In [1]: import numpy as np

In [2]: from numpy import linalg as LA

In [3]: np.set_printoptions(precision=2, suppress=True, linewidth=100, floatmode="fixed")

In [4]: J = np.load("m.npy")

In [5]: J
Out[5]: 
array([[-0.36, -0.35, -0.04, -0.43, -1.10, -0.45, -0.71, -1.01, -0.96,  0.16,  0.96, -0.26,  1.15,
         0.34],
       [-0.69, -0.38,  0.00, -0.52, -1.45, -0.73, -0.80, -1.41, -1.51, -0.04,  1.40, -0.48,  1.23,
         0.51],
       [ 1.27,  1.39,  0.14,  1.42,  4.06,  1.43,  2.53,  3.94,  4.07, -0.06, -4.05,  1.24, -4.10,
        -1.36],
       [-0.62, -0.55,  0.01, -0.59, -1.87, -0.64, -1.02, -1.86, -2.00, -0.11,  1.65, -0.44,  1.71,
         0.64],
       [ 0.96,  1.03,  0.02,  0.99,  2.86,  0.93,  1.76,  2.73,  2.75, -0.01, -2.79,  1.01, -2.93,
        -0.95],
       [-0.44, -0.59,  0.00, -0.57, -1.68, -0.56, -1.13, -1.75, -1.85, -0.11,  1.65, -0.51,  1.71,
         0.47],
       [-0.77, -0.63,  0.06, -0.69, -1.66, -0.53, -1.20, -1.86, -2.01,  0.02,  1.84, -0.60,  1.73,
         0.60],
       [ 0.48,  0.43, -0.10,  0.33,  1.49,  0.53,  0.88,  1.19,  1.39,  0.09, -1.35,  0.40, -1.28,
        -0.48],
       [-0.24, -0.06, -0.23, -0.02, -0.65, -0.19, -0.57, -0.68, -0.61, -0.10,  0.71, -0.09,  0.55,
         0.31],
       [ 1.58,  1.85,  0.22,  1.58,  5.10,  1.63,  3.42,  5.17,  5.26,  0.05, -4.94,  1.66, -5.00,
        -1.91],
       [ 2.36,  2.41, -0.08,  2.32,  6.90,  2.24,  4.54,  7.10,  6.90,  0.02, -7.15,  2.35, -7.09,
        -2.29],
       [-1.44, -1.39,  0.03, -1.40, -4.30, -1.40, -2.70, -4.03, -4.15, -0.15,  4.13, -1.35,  4.21,
         1.27],
       [ 0.93,  0.83, -0.05,  0.91,  2.85,  1.09,  1.89,  2.77,  2.69, -0.08, -2.61,  1.09, -2.81,
        -0.91],
       [-1.22, -1.42,  0.08, -1.21, -4.10, -1.30, -2.64, -3.93, -4.10, -0.03,  4.00, -1.22,  3.84,
         1.26],
       [ 0.18,  0.04, -0.18,  0.05, -0.18, -0.20,  0.02, -0.13, -0.14,  0.12, -0.05,  0.17, -0.06,
         0.02],
       [ 0.60,  0.76,  0.13,  0.68,  1.88,  0.56,  1.08,  1.94,  1.82,  0.18, -1.81,  0.67, -1.85,
        -0.53],
       [ 2.77,  2.96, -0.01,  2.81,  8.63,  2.89,  5.79,  8.81,  8.67, -0.18, -8.75,  3.00, -8.82,
        -2.98],
       [-1.22, -1.42, -0.26, -1.16, -3.82, -1.24, -2.44, -3.82, -3.80, -0.01,  3.79, -1.17,  3.71,
         1.17],
       [ 1.44,  1.47,  0.09,  1.66,  4.31,  1.40,  2.73,  4.37,  4.23,  0.09, -4.30,  1.55, -4.33,
        -1.33]])

In [6]: A2 = np.c_[J[:, :4] @ np.array([[-3, -1, 1, -3], [3, 3, 0, 1], [1, 0, -3, -2], [-3, -1, -2, 3]]), np.array([-2, 1, -2, -2, -2, -1, -2, 0, -1, 2, -2, 2, -1, -2, 1, 1, -1, 3, 3])]

In [7]: A2
Out[7]: 
array([[ 1.28, -0.26,  0.62, -0.48, -2.00],
       [ 2.49,  0.07,  0.35,  0.13,  1.00],
       [-3.76,  1.48, -1.99,  1.56, -2.00],
       [ 1.99, -0.44,  0.53, -0.48, -2.00],
       [-2.74,  1.14, -1.08,  1.08, -2.00],
       [ 1.26, -0.76,  0.70, -0.98, -1.00],
       [ 2.55, -0.43,  0.43, -0.51, -2.00],
       [-1.24,  0.48,  0.12,  0.18,  0.00],
       [ 0.37,  0.08,  0.49,  1.06, -1.00],
       [-3.71,  2.39, -2.24,  1.41,  2.00],
       [-6.89,  2.55, -2.04,  2.45, -2.00],
       [ 4.38, -1.33,  1.27, -1.33,  2.00],
       [-3.08,  0.65, -0.74,  0.87, -1.00],
       [ 3.11, -1.83,  0.96, -1.55, -2.00],
       [-0.75, -0.11,  0.62,  0.01,  1.00],
       [-1.43,  1.00, -1.15,  0.74,  1.00],
       [-7.87,  3.30, -2.82,  3.10, -1.00],
       [ 2.62, -1.88,  1.88, -0.72,  3.00],
       [-4.80,  1.31, -2.15,  1.95,  3.00]])

In [8]: np.round(LA.norm(A2 - J @ LA.lstsq(J, A2)[0], axis=0), 2) + 0
Out[8]: array([0.00, 0.00, 0.00, 0.00, 3.24])

In [9]: LA.matrix_rank(np.c_[J, A2])
Out[9]: np.int64(15)

In [10]: rng = np.random.default_rng(744)

In [11]: z = rng.permutation(14)

In [12]: A2 = J[:, z] * rng.choice([-1, 1], 14)

In [13]: A2
Out[13]: 
array([[ 1.10, -0.71, -0.35,  0.43,  0.96, -1.15,  0.16, -0.45,  0.96,  0.04,  0.26, -0.34,  1.01,
        -0.36],
       [ 1.45, -0.80, -0.38,  0.52,  1.51, -1.23, -0.04, -0.73,  1.40, -0.00,  0.48, -0.51,  1.41,
        -0.69],
       [-4.06,  2.53,  1.39, -1.42, -4.07,  4.10, -0.06,  1.43, -4.05, -0.14, -1.24,  1.36, -3.94,
         1.27],
       [ 1.87, -1.02, -0.55,  0.59,  2.00, -1.71, -0.11, -0.64,  1.65, -0.01,  0.44, -0.64,  1.86,
        -0.62],
       [-2.86,  1.76,  1.03, -0.99, -2.75,  2.93, -0.01,  0.93, -2.79, -0.02, -1.01,  0.95, -2.73,
         0.96],
       [ 1.68, -1.13, -0.59,  0.57,  1.85, -1.71, -0.11, -0.56,  1.65, -0.00,  0.51, -0.47,  1.75,
        -0.44],
       [ 1.66, -1.20, -0.63,  0.69,  2.01, -1.73,  0.02, -0.53,  1.84, -0.06,  0.60, -0.60,  1.86,
        -0.77],
       [-1.49,  0.88,  0.43, -0.33, -1.39,  1.28,  0.09,  0.53, -1.35,  0.10, -0.40,  0.48, -1.19,
         0.48],
       [ 0.65, -0.57, -0.06,  0.02,  0.61, -0.55, -0.10, -0.19,  0.71,  0.23,  0.09, -0.31,  0.68,
        -0.24],
       [-5.10,  3.42,  1.85, -1.58, -5.26,  5.00,  0.05,  1.63, -4.94, -0.22, -1.66,  1.91, -5.17,
         1.58],
       [-6.90,  4.54,  2.41, -2.32, -6.90,  7.09,  0.02,  2.24, -7.15,  0.08, -2.35,  2.29, -7.10,
         2.36],
       [ 4.30, -2.70, -1.39,  1.40,  4.15, -4.21, -0.15, -1.40,  4.13, -0.03,  1.35, -1.27,  4.03,
        -1.44],
       [-2.85,  1.89,  0.83, -0.91, -2.69,  2.81, -0.08,  1.09, -2.61,  0.05, -1.09,  0.91, -2.77,
         0.93],
       [ 4.10, -2.64, -1.42,  1.21,  4.10, -3.84, -0.03, -1.30,  4.00, -0.08,  1.22, -1.26,  3.93,
        -1.22],
       [ 0.18,  0.02,  0.04, -0.05,  0.14,  0.06,  0.12, -0.20, -0.05,  0.18, -0.17, -0.02,  0.13,
         0.18],
       [-1.88,  1.08,  0.76, -0.68, -1.82,  1.85,  0.18,  0.56, -1.81, -0.13, -0.67,  0.53, -1.94,
         0.60],
       [-8.63,  5.79,  2.96, -2.81, -8.67,  8.82, -0.18,  2.89, -8.75,  0.01, -3.00,  2.98, -8.81,
         2.77],
       [ 3.82, -2.44, -1.42,  1.16,  3.80, -3.71, -0.01, -1.24,  3.79,  0.26,  1.17, -1.17,  3.82,
        -1.22],
       [-4.31,  2.73,  1.47, -1.66, -4.23,  4.33,  0.09,  1.40, -4.30, -0.09, -1.55,  1.33, -4.37,
         1.44]])

In [14]: U, _, VT = LA.svd(J.T @ A2)

In [15]: z
Out[15]: array([ 4,  6,  1,  3,  8, 12,  9,  5, 10,  2, 11, 13,  7,  0])

In [16]: t = np.radians(72)

In [17]: R = np.eye(14)

In [18]: R[1, 1] = R[4, 4] = np.cos(t)

In [19]: R[1, 4], R[4, 1] = -np.sin(t), np.sin(t)

In [20]: A2 = J @ R.T

In [21]: np.round(LA.det(R), 2), round(np.trace(R), 2)
Out[21]: (np.float64(1.0), np.float64(12.62))

In [22]: np.abs(A2 - J).max(axis=0)
Out[22]: 
array([ 0.00, 10.25,  0.00,  0.00,  3.15,  0.00,  0.00,  0.00,  0.00,  0.00,  0.00,  0.00,  0.00,
        0.00])

In [23]: np.allclose(LA.norm(J, axis=1), LA.norm(A2, axis=1))
Out[23]: True

In [24]: U, sv, VT = LA.svd(J)

In [25]: sv
Out[25]: 
array([40.39,  0.76,  0.61,  0.56,  0.51,  0.44,  0.41,  0.35,  0.30,  0.25,  0.22,  0.17,  0.13,
        0.08])

In [26]: print(np.argmax(sv[:-1] / (sv[1:] + 1e-6)) + 1)
1

In [27]: A2 = U[:, :1] @ np.diag(sv[:1]) @ VT[:1]

In [28]: LA.matrix_rank(A2)
Out[28]: np.int64(1)

In [29]: round(float(LA.norm(J - A2, 2)), 2), round(float(sv[1]), 2)
Out[29]: (0.76, 0.76)

In [30]: np.round(LA.norm(J - A2) / LA.norm(J), 2)
Out[30]: np.float64(0.04)

In [31]: LA.matrix_rank(J, rtol=0.05)
Out[31]: np.int64(1)

In [32]: X = np.array([[57, -23, 7, 11, -4, -10, -2],
    ...:     [-23, 47, 1, 8, -1, 1, -2],
    ...:     [7, 1, 58, 10, 3, -40, 24],
    ...:     [11, 8, 10, 46, 19, -6, 2],
    ...:     [-4, -1, 3, 19, 58, -2, 18],
    ...:     [-10, 1, -40, -6, -2, 47, -19],
    ...:     [-2, -2, 24, 2, 18, -19, 49]])

In [33]: x0 = np.ones(7)

In [34]: for _ in range(4):
    ...:     x0 = X @ x0
    ...:     x0 /= LA.norm(x0)
    ...:     print(round(x0 @ X @ x0, 2))
    ...: 
96.69
109.12
113.71
115.47

In [35]: x0
Out[35]: array([ 0.15, -0.01,  0.57,  0.31,  0.36, -0.48,  0.44])

In [36]: print(round(float(LA.eigvalsh(X)[-1]), 2))
116.55

In [37]: E = np.loadtxt("sample15.csv", delimiter=",")

In [38]: print(E)
[[1.00 2.00 0.00 0.00 0.00 0.00]
 [2.00 3.00 2.00 0.00 0.00 0.00]
 [0.00 2.00 3.00 2.00 0.00 0.00]
 [0.00 0.00 2.00 0.00 2.00 0.00]
 [0.00 0.00 0.00 2.00 0.00 2.00]
 [0.00 0.00 0.00 0.00 2.00 0.00]]

In [39]: U, sv, VT = LA.svd(E, full_matrices=False)

In [40]: np.round(VT @ VT.T, 2) + 0
Out[40]: 
array([[1.00, 0.00, 0.00, 0.00, 0.00, 0.00],
       [0.00, 1.00, 0.00, 0.00, 0.00, 0.00],
       [0.00, 0.00, 1.00, 0.00, 0.00, 0.00],
       [0.00, 0.00, 0.00, 1.00, 0.00, 0.00],
       [0.00, 0.00, 0.00, 0.00, 1.00, 0.00],
       [0.00, 0.00, 0.00, 0.00, 0.00, 1.00]])

In [41]: np.cumsum(sv ** 2) / np.sum(sv ** 2)
Out[41]: array([0.57, 0.76, 0.91, 0.98, 1.00, 1.00])

In [42]: sv
Out[42]: array([5.81, 3.28, 3.05, 2.05, 0.95, 0.14])

In [43]: sv / sv[0]
Out[43]: array([1.00, 0.56, 0.53, 0.35, 0.16, 0.02])

In [44]: z = rng.integers(0, 3, 8)

In [45]: m1 = np.triu((z[:, None] == z) & (rng.random((8, 8)) < 0.8), 1).astype(int)

In [46]: m1 += m1.T

In [47]: m1
Out[47]: 
array([[0, 0, 0, 0, 0, 0, 1, 0],
       [0, 0, 0, 1, 0, 0, 0, 0],
       [0, 0, 0, 0, 0, 0, 1, 0],
       [0, 1, 0, 0, 0, 0, 0, 0],
       [0, 0, 0, 0, 0, 1, 0, 1],
       [0, 0, 0, 0, 1, 0, 0, 0],
       [1, 0, 1, 0, 0, 0, 0, 0],
       [0, 0, 0, 0, 1, 0, 0, 0]])

In [48]: np.argwhere(np.triu(m1))
Out[48]: 
array([[0, 6],
       [1, 3],
       [2, 6],
       [4, 5],
       [4, 7]])

In [49]: print(m1.sum(axis=0))
[1 1 1 1 2 1 2 1]

In [50]: m1 @ m1
Out[50]: 
array([[1, 0, 1, 0, 0, 0, 0, 0],
       [0, 1, 0, 0, 0, 0, 0, 0],
       [1, 0, 1, 0, 0, 0, 0, 0],
       [0, 0, 0, 1, 0, 0, 0, 0],
       [0, 0, 0, 0, 2, 0, 0, 0],
       [0, 0, 0, 0, 0, 1, 0, 1],
       [0, 0, 0, 0, 0, 0, 2, 0],
       [0, 0, 0, 0, 0, 1, 0, 1]])

In [51]: Lm = np.diag(m1.sum(axis=1)) - m1

In [52]: Lm @ np.ones(8)
Out[52]: array([0.00, 0.00, 0.00, 0.00, 0.00, 0.00, 0.00, 0.00])

In [53]: print(round(LA.det(Lm[1:, 1:])))
0

In [54]: (LA.eigvalsh(Lm) < 1e-8).sum()
Out[54]: np.int64(3)

In [55]: mat = np.loadtxt("layer14.csv", delimiter=",")

In [56]: mat
Out[56]: 
array([[-0.70, -1.10, -1.16,  0.12, -1.34, -0.93,  1.34,  1.20, -0.45,  1.39, -0.72, -0.01,  0.80,
         0.58,  1.30],
       [ 1.00, -1.40,  0.90,  0.20, -0.10,  1.60, -0.40, -0.90, -0.40,  0.90, -0.10, -1.40, -0.90,
         0.70,  1.60],
       [-1.00,  0.50,  0.60,  0.50,  0.80,  0.30,  0.40,  0.80,  1.20, -1.20, -0.50, -0.80, -0.60,
        -1.10,  0.70],
       [ 0.00, -0.20,  0.50,  0.70, -0.50, -0.60,  0.80,  1.20, -2.00,  1.70,  1.80,  0.60, -0.20,
        -0.50,  0.40],
       [ 1.90, -0.70, -1.00, -1.50,  0.70,  0.20, -1.00,  0.80,  0.10, -0.50, -0.20,  1.80,  0.70,
         0.00,  2.30],
       [-0.60, -0.80, -0.50, -1.40, -0.50, -0.60,  1.30, -0.90,  0.50, -0.40,  0.10,  1.70,  0.80,
        -1.70,  1.80],
       [-2.10,  0.80, -0.20,  0.00,  0.60,  0.30,  1.00, -1.30, -0.80,  1.60, -0.10, -1.10,  1.40,
         1.50,  0.60],
       [ 0.80, -0.80, -0.10,  0.60,  0.50,  0.10,  1.60, -0.10,  0.60,  2.10, -1.40, -0.80,  1.60,
        -2.80,  1.20],
       [ 0.10,  0.10,  0.50, -1.20, -1.50,  0.80,  0.30, -0.30,  0.10, -0.30, -1.30,  0.50,  0.00,
        -0.70,  1.40],
       [ 0.10, -0.70,  0.80, -1.10,  0.60, -0.60, -2.90,  0.30, -0.30,  0.50, -0.30,  1.00, -0.60,
         0.70,  0.90],
       [ 0.10,  0.30,  0.00,  0.70,  1.80, -0.80,  0.20, -0.10,  0.70,  0.40, -0.70, -0.60,  3.00,
         1.20, -0.70],
       [-0.80, -1.00, -1.10,  0.10, -1.50, -1.00,  1.40,  1.40, -0.30,  1.50, -0.80,  0.00,  0.90,
         0.70,  1.20]])

In [57]: def softmax(z):
    ...:     e = np.exp(z - z.max(axis=-1, keepdims=True))
    ...:     return e / e.sum(axis=-1, keepdims=True)
    ...: 

In [58]: np.round(softmax(mat[6]), 2) + 0
Out[58]: array([0.00, 0.08, 0.03, 0.04, 0.07, 0.05, 0.10, 0.01, 0.02, 0.18, 0.03, 0.01, 0.15, 0.16, 0.07])

In [59]: np.round(softmax(10 * mat[6]), 2) + 0
Out[59]: array([0.00, 0.00, 0.00, 0.00, 0.00, 0.00, 0.00, 0.00, 0.00, 0.66, 0.00, 0.00, 0.09, 0.24, 0.00])

In [60]: att = mat @ mat.T / np.sqrt(15)

In [61]: softmax(att)[6] @ mat
Out[61]: 
array([-1.69,  0.54, -0.21,  0.05,  0.49,  0.14,  0.94, -0.95, -0.62,  1.46, -0.19, -0.92,  1.38,
        1.25,  0.60])

In [62]: np.round(softmax(att), 2) + 0
Out[62]: 
array([[0.36, 0.01, 0.00, 0.04, 0.01, 0.03, 0.03, 0.05, 0.02, 0.01, 0.01, 0.43],
       [0.02, 0.73, 0.01, 0.02, 0.03, 0.01, 0.03, 0.04, 0.04, 0.04, 0.01, 0.02],
       [0.03, 0.04, 0.54, 0.02, 0.03, 0.06, 0.03, 0.10, 0.07, 0.03, 0.04, 0.03],
       [0.07, 0.02, 0.01, 0.71, 0.01, 0.02, 0.02, 0.03, 0.01, 0.02, 0.01, 0.07],
       [0.01, 0.01, 0.00, 0.00, 0.83, 0.04, 0.00, 0.01, 0.02, 0.05, 0.01, 0.01],
       [0.03, 0.00, 0.01, 0.01, 0.07, 0.69, 0.01, 0.07, 0.06, 0.01, 0.00, 0.03],
       [0.03, 0.01, 0.01, 0.01, 0.00, 0.01, 0.79, 0.02, 0.01, 0.00, 0.07, 0.04],
       [0.01, 0.00, 0.00, 0.00, 0.00, 0.01, 0.00, 0.93, 0.01, 0.00, 0.01, 0.01],
       [0.06, 0.06, 0.04, 0.02, 0.10, 0.18, 0.02, 0.08, 0.34, 0.04, 0.01, 0.06],
       [0.01, 0.04, 0.01, 0.01, 0.14, 0.01, 0.01, 0.00, 0.02, 0.73, 0.01, 0.01],
       [0.01, 0.00, 0.01, 0.00, 0.01, 0.00, 0.07, 0.04, 0.00, 0.01, 0.82, 0.02],
       [0.37, 0.01, 0.00, 0.03, 0.01, 0.02, 0.03, 0.04, 0.01, 0.00, 0.01, 0.45]])

In [63]: softmax(att).round(6).argmax(axis=1)
Out[63]: array([11,  1,  2,  3,  4,  5,  6,  7,  8,  9, 10, 11])

In [64]: np.round(softmax(att + np.triu(np.full(att.shape, -np.inf), 1)), 2) + 0
Out[64]: 
array([[1.00, 0.00, 0.00, 0.00, 0.00, 0.00, 0.00, 0.00, 0.00, 0.00, 0.00, 0.00],
       [0.03, 0.97, 0.00, 0.00, 0.00, 0.00, 0.00, 0.00, 0.00, 0.00, 0.00, 0.00],
       [0.04, 0.06, 0.89, 0.00, 0.00, 0.00, 0.00, 0.00, 0.00, 0.00, 0.00, 0.00],
       [0.09, 0.02, 0.01, 0.88, 0.00, 0.00, 0.00, 0.00, 0.00, 0.00, 0.00, 0.00],
       [0.01, 0.01, 0.00, 0.01, 0.97, 0.00, 0.00, 0.00, 0.00, 0.00, 0.00, 0.00],
       [0.04, 0.01, 0.01, 0.01, 0.08, 0.84, 0.00, 0.00, 0.00, 0.00, 0.00, 0.00],
       [0.04, 0.02, 0.01, 0.01, 0.00, 0.01, 0.91, 0.00, 0.00, 0.00, 0.00, 0.00],
       [0.01, 0.00, 0.00, 0.00, 0.00, 0.01, 0.00, 0.95, 0.00, 0.00, 0.00, 0.00],
       [0.06, 0.07, 0.05, 0.02, 0.11, 0.20, 0.02, 0.09, 0.38, 0.00, 0.00, 0.00],
       [0.01, 0.04, 0.01, 0.01, 0.14, 0.01, 0.01, 0.00, 0.02, 0.74, 0.00, 0.00],
       [0.01, 0.00, 0.01, 0.00, 0.01, 0.00, 0.07, 0.04, 0.00, 0.01, 0.84, 0.00],
       [0.37, 0.01, 0.00, 0.03, 0.01, 0.02, 0.03, 0.04, 0.01, 0.00, 0.01, 0.45]])
